% python3 -q
>>> import numpy as np
>>> np.set_printoptions(suppress=True, linewidth=160)
>>> K = np.loadtxt("w.csv", delimiter=",")
>>> K
array([[ 1.,  6.,  6., -3.],
       [-4.,  9.,  4., -2.],
       [ 5., -4.,  2.,  1.],
       [ 2.,  2.,  4.,  2.]])
>>> Uu, sig, Vt = np.linalg.svd(K)
>>> sig.round(2)
array([14.19,  7.98,  2.84,  0.25])
>>> np.argmax(sig[:-1] / (sig[1:] + 1e-6)) + 1
np.int64(3)
>>> A2 = Uu[:, :3] @ np.diag(sig[:3]) @ Vt[:3]
>>> np.linalg.matrix_rank(A2)
np.int64(3)
>>> np.linalg.matrix_rank(K, rtol=0.05)
np.int64(3)
>>> round(float(np.abs(K - A2).max()), 2)
0.1
>>> Q, R = np.linalg.qr(K)
>>> Q.shape, R.shape
((4, 4), (4, 4))
>>> R.round(2)
array([[-6.78,  6.78, -1.18, -2.06],
       [ 0.  , -9.54, -8.39,  2.31],
       [ 0.  ,  0.  , -0.53, -1.71],
       [ 0.  ,  0.  ,  0.  ,  2.34]])
>>> np.allclose(R.T @ R, K.T @ K)
True
>>> np.round(Q @ R, 2)
array([[ 1.,  6.,  6., -3.],
       [-4.,  9.,  4., -2.],
       [ 5., -4.,  2.,  1.],
       [ 2.,  2.,  4.,  2.]])
>>> F = np.load("m.npy")
>>> F
array([[ -3,  -3,  -3,  -3],
       [ -3,  -6,  -6,  -6],
       [ -3,  -6,  -9,  -9],
       [ -3,  -6,  -9, -12]])
>>> T = np.stack([F, 3 * F, F[::-1]])
>>> np.einsum("bij,cij->bc", T, T)
array([[ 630, 1890,  486],
       [1890, 5670, 1458],
       [ 486, 1458,  630]])
>>> T.sum(axis=0)
array([[-15, -18, -21, -24],
       [-15, -30, -33, -33],
       [-15, -30, -42, -42],
       [-15, -27, -39, -51]])
>>> (T @ F.T).shape
(3, 4, 4)
>>> np.linalg.matrix_rank(T.reshape(3, -1))
np.int64(2)
>>> T.shape
(3, 4, 4)
>>> X = np.array([[-0.9, 2.2, -0.9, 1.5, -3.23],
...     [-0.1, 0.8, -0.8, -2.2, 4.58],
...     [-0.7, -0.6, -0.3, -0.4, 1.09],
...     [-1.7, 0.9, 1.1, -0.4, 1.07],
...     [-1.3, -0.2, -0.3, -0.1, 0.49],
...     [-0.5, -0.1, 0.5, 0.6, -0.62],
...     [0.3, 0.8, -0.9, -0.7, 0.89],
...     [1.7, 1.7, -0.3, 1.7, -3.21],
...     [-1.9, 2.9, -0.2, 3.0, -6.25],
...     [-0.3, 0.5, -0.3, 0.0, 0.48]])
>>> dist = np.linalg.norm(X[:, None] - X[None], axis=-1)
>>> dist[3].round(2)
array([5.33, 4.66, 2.28, 0.  , 1.94, 2.58, 2.85, 6.07, 8.42, 2.14])
>>> dist[3].round(6).argsort(kind="stable")[:4]
array([3, 4, 9, 2])
>>> (dist + 1e9 * np.eye(10)).round(6).argmin(axis=1)
array([7, 6, 4, 4, 2, 9, 9, 0, 0, 6])
>>> dist.mean(axis=1).argmax()
np.int64(8)
>>> np.flatnonzero(dist[3] < dist.mean() / 2)
array([3, 4])
>>> arr = np.load("x.npy")
>>> arr
array([[0.05, 3.  , 3.  , 3.  , 0.  , 0.  ],
       [2.  , 1.05, 0.  , 1.  , 3.  , 3.  ],
       [1.  , 0.  , 0.05, 3.  , 0.  , 3.  ],
       [3.  , 0.  , 2.  , 1.05, 1.  , 1.  ],
       [1.  , 0.  , 3.  , 0.  , 0.05, 0.  ],
       [0.  , 3.  , 3.  , 3.  , 0.  , 0.05]])
>>> Uu, sig, Vt = np.linalg.svd(arr)
>>> sig.round(2) + 0
array([8.55, 5.5 , 3.59, 2.44, 1.  , 0.  ])
>>> A2 = Uu[:, :5] @ np.diag(sig[:5]) @ Vt[:5]
>>> np.linalg.matrix_rank(A2)
np.int64(5)
>>> np.linalg.matrix_rank(arr, rtol=0.05)
np.int64(5)
>>> [round(float(x), 2) for x in np.linalg.svd(arr, compute_uv=False)[:3]]
[8.55, 5.5, 3.59]
>>> np.argsort(-np.linalg.norm(arr, axis=0).round(6), kind="stable")[:3]
array([2, 3, 1])
>>> np.linalg.matrix_rank(arr, rtol=0.1)
np.int64(5)
>>> np.linalg.cond(arr) > 100
np.True_
>>> A = np.loadtxt("a.csv", delimiter=",")
>>> A.round(2)
array([[0.14, 0.09, 0.23, 0.09, 0.03, 0.03, 0.14, 0.26],
       [0.19, 0.16, 0.  , 0.21, 0.07, 0.09, 0.19, 0.09],
       [0.03, 0.17, 0.27, 0.  , 0.27, 0.07, 0.13, 0.07],
       [0.2 , 0.02, 0.15, 0.22, 0.12, 0.08, 0.12, 0.08],
       [0.08, 0.  , 0.25, 0.11, 0.08, 0.14, 0.25, 0.08],
       [0.09, 0.16, 0.07, 0.19, 0.07, 0.07, 0.14, 0.21],
       [0.26, 0.06, 0.06, 0.03, 0.06, 0.17, 0.23, 0.14],
       [0.15, 0.13, 0.05, 0.21, 0.03, 0.23, 0.08, 0.13]])
>>> def softmax(z):
...     e = np.exp(z - z.max(axis=-1, keepdims=True))
...     return e / e.sum(axis=-1, keepdims=True)
... 
>>> np.round(softmax(10 * A[2]), 2)
array([0.03, 0.12, 0.33, 0.02, 0.33, 0.04, 0.09, 0.04])
>>> np.round(softmax(A[2]), 2)
array([0.11, 0.13, 0.14, 0.11, 0.14, 0.12, 0.13, 0.12])
>>> att = A @ A.T / np.sqrt(8)
>>> softmax(att).round(6).argmax(axis=1)
array([0, 1, 2, 3, 4, 5, 6, 7])
>>> np.round(np.linalg.matrix_power(A, 2), 2)
array([[0.14, 0.11, 0.14, 0.11, 0.1 , 0.12, 0.14, 0.13],
       [0.18, 0.09, 0.11, 0.15, 0.07, 0.11, 0.16, 0.14],
       [0.12, 0.1 , 0.16, 0.1 , 0.12, 0.11, 0.18, 0.11],
       [0.14, 0.08, 0.17, 0.12, 0.1 , 0.1 , 0.16, 0.13],
       [0.14, 0.1 , 0.15, 0.09, 0.12, 0.11, 0.16, 0.13],
       [0.16, 0.1 , 0.11, 0.15, 0.08, 0.12, 0.15, 0.12],
       [0.16, 0.1 , 0.12, 0.11, 0.06, 0.11, 0.16, 0.17],
       [0.15, 0.11, 0.11, 0.16, 0.08, 0.1 , 0.14, 0.15]])
>>> np.round(np.linalg.matrix_power(A, 100), 2)
array([[0.15, 0.1 , 0.13, 0.12, 0.09, 0.11, 0.16, 0.14],
       [0.15, 0.1 , 0.13, 0.12, 0.09, 0.11, 0.16, 0.14],
       [0.15, 0.1 , 0.13, 0.12, 0.09, 0.11, 0.16, 0.14],
       [0.15, 0.1 , 0.13, 0.12, 0.09, 0.11, 0.16, 0.14],
       [0.15, 0.1 , 0.13, 0.12, 0.09, 0.11, 0.16, 0.14],
       [0.15, 0.1 , 0.13, 0.12, 0.09, 0.11, 0.16, 0.14],
       [0.15, 0.1 , 0.13, 0.12, 0.09, 0.11, 0.16, 0.14],
       [0.15, 0.1 , 0.13, 0.12, 0.09, 0.11, 0.16, 0.14]])
>>> np.round(np.sort(np.abs(np.linalg.eigvals(A)))[::-1], 2)
array([1.  , 0.24, 0.24, 0.19, 0.19, 0.18, 0.12, 0.06])
>>> A @ np.ones(8)
array([1., 1., 1., 1., 1., 1., 1., 1.])
>>> pr = np.eye(8)[7]
>>> for _ in range(4):
...     pr = pr @ A
...     print(pr.round(2))
... 
[0.15 0.13 0.05 0.21 0.03 0.23 0.08 0.13]
[0.15 0.11 0.11 0.16 0.08 0.1  0.14 0.15]
[0.15 0.1  0.13 0.13 0.09 0.11 0.15 0.14]
[0.15 0.1  0.14 0.13 0.09 0.11 0.16 0.14]
>>> u, v = A[1], A[4]
>>> round(u @ u, 2)
np.float64(0.16)
>>> np.round(u @ v, 2)
np.float64(0.11)
>>> pr = (u @ v) / (u @ u) * u
>>> np.round(v - pr, 2)
array([-0.05, -0.11,  0.25, -0.03,  0.04,  0.07,  0.12,  0.02])
>>> round(float((v - pr) @ u), 2)
-0.0
>>> pr.round(2)
array([0.13, 0.11, 0.  , 0.14, 0.05, 0.06, 0.13, 0.06])
>>> rng = np.random.default_rng(816415)
>>> idx = rng.permutation(8)
>>> idx
array([2, 0, 3, 6, 1, 7, 4, 5])
>>> A2 = A[idx][:, idx]
>>> round(np.linalg.det(A2), 2), np.round(np.linalg.det(A[idx]), 2)
(np.float64(0.0), np.float64(0.0))
>>> np.round(np.sort(np.abs(np.linalg.eigvals(A2))), 2)
array([0.06, 0.12, 0.18, 0.19, 0.19, 0.24, 0.24, 1.  ])
>>> W0, _ = np.linalg.qr(np.array([[-0.4, -0.1, -1.0], [0.6, -0.1, 0.9], [-1.0, 1.1, -0.8]]))
>>> W0.round(2)
array([[-0.32,  0.62, -0.71],
       [ 0.49, -0.54, -0.69],
       [-0.81, -0.57, -0.13]])
>>> u = np.array([-2, 5])
>>> np.round(np.cross(W0[0, :3], W0[2, :3]), 2)
array([-0.49,  0.54,  0.69])
>>> np.round(np.correlate(W0[0], W0[2], "full"), 2) + 0
array([ 0.04,  0.11,  0.  , -0.1 ,  0.58])
>>> vec = np.array([9, 9, 2])
>>> rhs = W0 @ vec
>>> rhs.round(2)
array([  1.24,  -1.84, -12.69])
>>> np.round(np.linalg.solve(W0, rhs), 2)
array([9., 9., 2.])
>>> np.round(np.linalg.solve(W0, rhs + W0[:, 1]), 2)
array([ 9., 10.,  2.])
>>> np.round(np.linalg.solve(W0, -1 * rhs), 2)
array([-9., -9., -2.])
>>> np.round(np.linalg.solve(W0.T, W0[0]), 2) + 0
array([1., 0., 0.])
>>> np.round(np.sort(np.abs(np.linalg.eigvals(W0))), 2)
array([1., 1., 1.])
>>> np.allclose(W0 @ W0.T, W0.T @ W0)
True
>>> np.round(np.linalg.det(W0), 2)
np.float64(1.0)
>>> np.round(np.linalg.matrix_power(W0, 2), 2)
array([[ 0.99, -0.13, -0.1 ],
       [ 0.14,  0.98,  0.11],
       [ 0.09, -0.12,  0.99]])
>>> round(float(np.abs(np.linalg.eigvals(W0)).max()), 2)
1.0
>>> np.allclose(W0, W0.T)
False
>>> np.round((W0 + W0.T) / 2, 2)
array([[-0.32,  0.55, -0.76],
       [ 0.55, -0.54, -0.63],
       [-0.76, -0.63, -0.13]])
>>> feats = np.load("test3.npy")
>>> feats
array([[ 3,  0,  2],
       [ 1, -2,  0],
       [ 5,  2,  4],
       [ 2, -1,  1],
       [ 1, -2,  0],
       [ 2, -1,  1]])
>>> vals, vecs = np.linalg.eig(F)
>>> round(np.prod(vals), 2)
np.float64(81.0)
>>> np.round(F @ vecs[:, 0] - vals[0] * vecs[:, 0], 2) + 0
array([0., 0., 0., 0.])
>>> round(float(np.linalg.norm(feats, 2) / np.linalg.norm(feats)), 2)
0.9
>>> np.linalg.cond(feats) > 100
np.True_
>>> [round(float(x), 2) for x in np.linalg.svd(feats, compute_uv=False)[:3]]
[8.09, 3.81, 0.0]
>>> Uu, sig, Vt = np.linalg.svd(feats)
>>> np.argmax(sig[:-1] / (sig[1:] + 1e-6)) + 1
np.int64(2)
>>> A2 = Uu[:, :2] @ np.diag(sig[:2]) @ Vt[:2]
>>> np.round(np.abs(feats - A2).max(), 2)
np.float64(0.0)
>>> A2.round(2) + 0
array([[ 3.,  0.,  2.],
       [ 1., -2.,  0.],
       [ 5.,  2.,  4.],
       [ 2., -1.,  1.],
       [ 1., -2.,  0.],
       [ 2., -1.,  1.]])
>>> A2 = feats / np.linalg.norm(feats, axis=1, keepdims=True)
>>> C2 = A2 @ A2.T
>>> np.round(np.linalg.norm(A2, axis=1), 2)
array([1., 1., 1., 1., 1., 1.])
>>> np.argwhere(np.triu(np.abs(C2) > 0.95, 1))
array([[0, 2],
       [1, 4],
       [3, 5]])
>>> m1 = np.triu(rng.random((6, 6)) < 0.4, 1).astype(int)
>>> m1 = m1 + m1.T
>>> m1
array([[0, 1, 0, 1, 0, 1],
       [1, 0, 1, 1, 0, 1],
       [0, 1, 0, 1, 0, 0],
       [1, 1, 1, 0, 0, 1],
       [0, 0, 0, 0, 0, 0],
       [1, 1, 0, 1, 0, 0]])
>>> m1 @ m1
array([[3, 2, 2, 2, 0, 2],
       [2, 4, 1, 3, 0, 2],
       [2, 1, 2, 1, 0, 2],
       [2, 3, 1, 4, 0, 2],
       [0, 0, 0, 0, 0, 0],
       [2, 2, 2, 2, 0, 3]])
>>> np.argwhere(np.triu(m1))
array([[0, 1],
       [0, 3],
       [0, 5],
       [1, 2],
       [1, 3],
       [1, 5],
       [2, 3],
       [3, 5]])
>>> Lm = np.diag(m1.sum(axis=1)) - m1
>>> np.linalg.matrix_rank(Lm)
np.int64(4)
>>> Lm
array([[ 3, -1,  0, -1,  0, -1],
       [-1,  4, -1, -1,  0, -1],
       [ 0, -1,  2, -1,  0,  0],
       [-1, -1, -1,  4,  0, -1],
       [ 0,  0,  0,  0,  0,  0],
       [-1, -1,  0, -1,  0,  3]])
>>> (np.linalg.eigvalsh(Lm) < 1e-8).sum()
np.int64(2)
>>> np.round(np.linalg.eigvalsh(Lm), 2) + 0
array([0., 0., 2., 4., 5., 5.])
>>> round(np.linalg.det(Lm[1:, 1:]))
0
>>> vals, vecs = np.linalg.eigh(m1)
>>> vec = np.array([0, 0, 0, 3, 3, 1])
>>> vec @ m1 @ vec
np.int64(6)
>>> np.abs(m1).sum(axis=1).max(), np.round(np.abs(vals).max(), 2)
(np.int64(4), np.float64(3.32))
>>> np.round(vecs * np.abs(vals) @ vecs.T, 2)
array([[1.41, 0.45, 0.66, 0.45, 0.  , 0.41],
       [0.45, 1.74, 0.12, 0.74, 0.  , 0.45],
       [0.66, 0.12, 1.05, 0.12, 0.  , 0.66],
       [0.45, 0.74, 0.12, 1.74, 0.  , 0.45],
       [0.  , 0.  , 0.  , 0.  , 0.  , 0.  ],
       [0.41, 0.45, 0.66, 0.45, 0.  , 1.41]])
>>> (np.sign(vecs[:, -1].round(6)) == np.sign(vecs[0, -1].round(6))).astype(int)
array([1, 1, 1, 1, 0, 1])
>>> np.unique(m1.round(6), axis=0).shape
(6, 6)
